% python3 -q
>>> import numpy as np
>>> np.set_printoptions(precision=2, suppress=True, linewidth=120)
>>> data = np.load("sample0.npy")
>>> data
array([[ 4,  4,  4,  4,  4,  4,  4,  4,  4,  4,  4],
       [ 4,  8,  8,  8,  8,  8,  8,  8,  8,  8,  8],
       [ 4,  8, 12, 12, 12, 12, 12, 12, 12, 12, 12],
       [ 4,  8, 12, 16, 16, 16, 16, 16, 16, 16, 16],
       [ 4,  8, 12, 16, 20, 20, 20, 20, 20, 20, 20],
       [ 4,  8, 12, 16, 20, 24, 24, 24, 24, 24, 24],
       [ 4,  8, 12, 16, 20, 24, 28, 28, 28, 28, 28],
       [ 4,  8, 12, 16, 20, 24, 28, 32, 32, 32, 32],
       [ 4,  8, 12, 16, 20, 24, 28, 32, 36, 36, 36],
       [ 4,  8, 12, 16, 20, 24, 28, 32, 36, 40, 40],
       [ 4,  8, 12, 16, 20, 24, 28, 32, 36, 40, 44]])
>>> x0 = np.ones(11)
>>> for _ in range(5):
...     x0 = data @ x0
...     x0 /= np.linalg.norm(x0)
...     print(round(x0 @ data @ x0, 2))
... 
214.45
214.73
214.73
214.73
214.73
>>> x0
array([0.06, 0.11, 0.17, 0.22, 0.26, 0.3 , 0.34, 0.37, 0.39, 0.41, 0.42])
>>> vals, vecs = np.linalg.eigh(data)
>>> np.round(vecs.T @ vecs, 2) + 0
array([[1., 0., 0., 0., 0., 0., 0., 0., 0., 0., 0.],
       [0., 1., 0., 0., 0., 0., 0., 0., 0., 0., 0.],
       [0., 0., 1., 0., 0., 0., 0., 0., 0., 0., 0.],
       [0., 0., 0., 1., 0., 0., 0., 0., 0., 0., 0.],
       [0., 0., 0., 0., 1., 0., 0., 0., 0., 0., 0.],
       [0., 0., 0., 0., 0., 1., 0., 0., 0., 0., 0.],
       [0., 0., 0., 0., 0., 0., 1., 0., 0., 0., 0.],
       [0., 0., 0., 0., 0., 0., 0., 1., 0., 0., 0.],
       [0., 0., 0., 0., 0., 0., 0., 0., 1., 0., 0.],
       [0., 0., 0., 0., 0., 0., 0., 0., 0., 1., 0.],
       [0., 0., 0., 0., 0., 0., 0., 0., 0., 0., 1.]])
>>> vals
array([  1.02,   1.08,   1.19,   1.37,   1.66,   2.15,   3.01,   4.72,   8.92,  24.16, 214.73])
>>> np.abs(vecs[:, -1])
array([0.06, 0.11, 0.17, 0.22, 0.26, 0.3 , 0.34, 0.37, 0.39, 0.41, 0.42])
>>> vals.sum(), np.trace(data)
(np.float64(264.0), np.int64(264))
>>> np.abs(vecs[:, -1]).round(6).argmax()
np.int64(10)
>>> Lm = np.linalg.cholesky(data)
>>> np.diag(Lm) ** 2
array([4., 4., 4., 4., 4., 4., 4., 4., 4., 4., 4.])
>>> np.linalg.eigvalsh(data).min() > 0
np.True_
>>> Lm
array([[2., 0., 0., 0., 0., 0., 0., 0., 0., 0., 0.],
       [2., 2., 0., 0., 0., 0., 0., 0., 0., 0., 0.],
       [2., 2., 2., 0., 0., 0., 0., 0., 0., 0., 0.],
       [2., 2., 2., 2., 0., 0., 0., 0., 0., 0., 0.],
       [2., 2., 2., 2., 2., 0., 0., 0., 0., 0., 0.],
       [2., 2., 2., 2., 2., 2., 0., 0., 0., 0., 0.],
       [2., 2., 2., 2., 2., 2., 2., 0., 0., 0., 0.],
       [2., 2., 2., 2., 2., 2., 2., 2., 0., 0., 0.],
       [2., 2., 2., 2., 2., 2., 2., 2., 2., 0., 0.],
       [2., 2., 2., 2., 2., 2., 2., 2., 2., 2., 0.],
       [2., 2., 2., 2., 2., 2., 2., 2., 2., 2., 2.]])
>>> f = np.array([-4, 4, 5, 5, -2, -3])
>>> mat = np.array([np.roll(f, i) for i in range(6)])
>>> mat
array([[-4,  4,  5,  5, -2, -3],
       [-3, -4,  4,  5,  5, -2],
       [-2, -3, -4,  4,  5,  5],
       [ 5, -2, -3, -4,  4,  5],
       [ 5,  5, -2, -3, -4,  4],
       [ 4,  5,  5, -2, -3, -4]])
>>> other = np.linalg.inv(mat)
>>> np.round(np.linalg.det(mat) * np.linalg.det(other), 2)
np.float64(1.0)
>>> round(float(np.linalg.slogdet(mat)[0]), 2)
-1.0
>>> np.linalg.inv(other)
array([[-4.,  4.,  5.,  5., -2., -3.],
       [-3., -4.,  4.,  5.,  5., -2.],
       [-2., -3., -4.,  4.,  5.,  5.],
       [ 5., -2., -3., -4.,  4.,  5.],
       [ 5.,  5., -2., -3., -4.,  4.],
       [ 4.,  5.,  5., -2., -3., -4.]])
>>> q, r_ = np.linalg.qr(mat)
>>> q.shape, r_.shape
((6, 6), (6, 6))
>>> q @ r_
array([[-4.,  4.,  5.,  5., -2., -3.],
       [-3., -4.,  4.,  5.,  5., -2.],
       [-2., -3., -4.,  4.,  5.,  5.],
       [ 5., -2., -3., -4.,  4.,  5.],
       [ 5.,  5., -2., -3., -4.,  4.],
       [ 4.,  5.,  5., -2., -3., -4.]])
>>> np.allclose(r_.T @ r_, mat.T @ mat)
True
>>> np.round(abs(r_[0, 0]), 2), np.round(np.linalg.norm(mat[:, 0]), 2)
(np.float64(9.75), np.float64(9.75))
>>> np.abs(np.diag(r_))
array([9.75, 8.98, 7.56, 3.97, 1.93, 1.7 ])
>>> f = np.array([4, 1, 1, 4, 3, 1])
>>> other = mat + np.outer(f, np.eye(6)[1])
>>> np.linalg.matrix_rank(np.linalg.inv(other) - np.linalg.inv(mat), tol=1e-8)
np.int64(1)
>>> np.round(np.linalg.det(other) / np.linalg.det(mat), 2), np.round(1 + np.linalg.solve(mat, f)[1], 2)
(np.float64(1.87), np.float64(1.87))
>>> def softmax(z):
...     e = np.exp(z - z.max(axis=-1, keepdims=True))
...     return e / e.sum(axis=-1, keepdims=True)
... 
>>> np.round(softmax(mat[4] + -2), 2) + 0
array([0.42, 0.42, 0.  , 0.  , 0.  , 0.16])
>>> att = mat @ mat.T / np.sqrt(6)
>>> np.round(softmax(att), 2) + 0
array([[1., 0., 0., 0., 0., 0.],
       [0., 1., 0., 0., 0., 0.],
       [0., 0., 1., 0., 0., 0.],
       [0., 0., 0., 1., 0., 0.],
       [0., 0., 0., 0., 1., 0.],
       [0., 0., 0., 0., 0., 1.]])
>>> x0 = np.array([2, 7, 1, 6, 4, 5, 8, 5, 7, 4, 3])
>>> data * x0
array([[  8,  28,   4,  24,  16,  20,  32,  20,  28,  16,  12],
       [  8,  56,   8,  48,  32,  40,  64,  40,  56,  32,  24],
       [  8,  56,  12,  72,  48,  60,  96,  60,  84,  48,  36],
       [  8,  56,  12,  96,  64,  80, 128,  80, 112,  64,  48],
       [  8,  56,  12,  96,  80, 100, 160, 100, 140,  80,  60],
       [  8,  56,  12,  96,  80, 120, 192, 120, 168,  96,  72],
       [  8,  56,  12,  96,  80, 120, 224, 140, 196, 112,  84],
       [  8,  56,  12,  96,  80, 120, 224, 160, 224, 128,  96],
       [  8,  56,  12,  96,  80, 120, 224, 160, 252, 144, 108],
       [  8,  56,  12,  96,  80, 120, 224, 160, 252, 160, 120],
       [  8,  56,  12,  96,  80, 120, 224, 160, 252, 160, 132]])
>>> np.linalg.norm(data @ x0) <= np.linalg.norm(data, 2) * np.linalg.norm(x0) + 1e-9
np.True_
>>> (data * x0).sum(axis=1)
array([ 208,  408,  580,  748,  892, 1020, 1128, 1204, 1260, 1288, 1300])
>>> data @ (2 * x0)
array([ 416,  816, 1160, 1496, 1784, 2040, 2256, 2408, 2520, 2576, 2600])
>>> data @ np.eye(11)[3]
array([ 4.,  8., 12., 16., 16., 16., 16., 16., 16., 16., 16.])
>>> data @ x0
array([ 208,  408,  580,  748,  892, 1020, 1128, 1204, 1260, 1288, 1300])
>>> np.einsum("ij,j->i", data, x0)
array([ 208,  408,  580,  748,  892, 1020, 1128, 1204, 1260, 1288, 1300])
>>> data @ np.ones(11)
array([ 44.,  84., 120., 152., 180., 204., 224., 240., 252., 260., 264.])
>>> X = np.array([[-1, -2, 1, 0, 1, -2, -1, -1],
...     [1, 2, -1, -1, -2, -2, 2, -1],
...     [1, -1, -1, 2, -2, -1, 2, 1],
...     [-1, 1, -1, 1, 1, 0, 0, -1],
...     [2, 2, -1, -2, 2, 1, 0, -1],
...     [-1, 0, 0, -2, -2, -1, -1, -2],
...     [-2, 0, 2, 0, -1, 1, 1, -1]])
>>> X
array([[-1, -2,  1,  0,  1, -2, -1, -1],
       [ 1,  2, -1, -1, -2, -2,  2, -1],
       [ 1, -1, -1,  2, -2, -1,  2,  1],
       [-1,  1, -1,  1,  1,  0,  0, -1],
       [ 2,  2, -1, -2,  2,  1,  0, -1],
       [-1,  0,  0, -2, -2, -1, -1, -2],
       [-2,  0,  2,  0, -1,  1,  1, -1]])
>>> x0 = np.array([-5, 5, 4, 5, -6, -8, -6, -6])
>>> X @ np.ones(8)
array([-5., -2.,  1.,  0.,  3., -9.,  0.])
>>> np.linalg.norm(X @ x0) <= np.linalg.norm(X, 2) * np.linalg.norm(x0) + 1e-9
np.True_
>>> (X * x0).sum(axis=1)
array([ 21,  18,  -2,  11, -28,  33,  16])
>>> np.einsum("ij,j->i", X, x0)
array([ 21,  18,  -2,  11, -28,  33,  16])
>>> X * x0
array([[  5, -10,   4,   0,  -6,  16,   6,   6],
       [ -5,  10,  -4,  -5,  12,  16, -12,   6],
       [ -5,  -5,  -4,  10,  12,   8, -12,  -6],
       [  5,   5,  -4,   5,  -6,   0,   0,   6],
       [-10,  10,  -4, -10, -12,  -8,   0,   6],
       [  5,   0,   0, -10,  12,   8,   6,  12],
       [ 10,   0,   8,   0,   6,  -8,  -6,   6]])
>>> other = X[0, 0] * X[1:] - np.outer(X[1:, 0], X[0])
>>> other
array([[ 0,  0,  0,  1,  1,  4, -1,  2],
       [ 0,  3,  0, -2,  1,  3, -1,  0],
       [ 0, -3,  2, -1,  0, -2, -1,  0],
       [ 0,  2, -1,  2, -4,  3,  2,  3],
       [ 0, -2,  1,  2,  3, -1,  0,  1],
       [ 0, -4,  0,  0,  3, -5, -3, -1]])
>>> np.flatnonzero(~other.round(6).any(axis=1))
array([], dtype=int64)
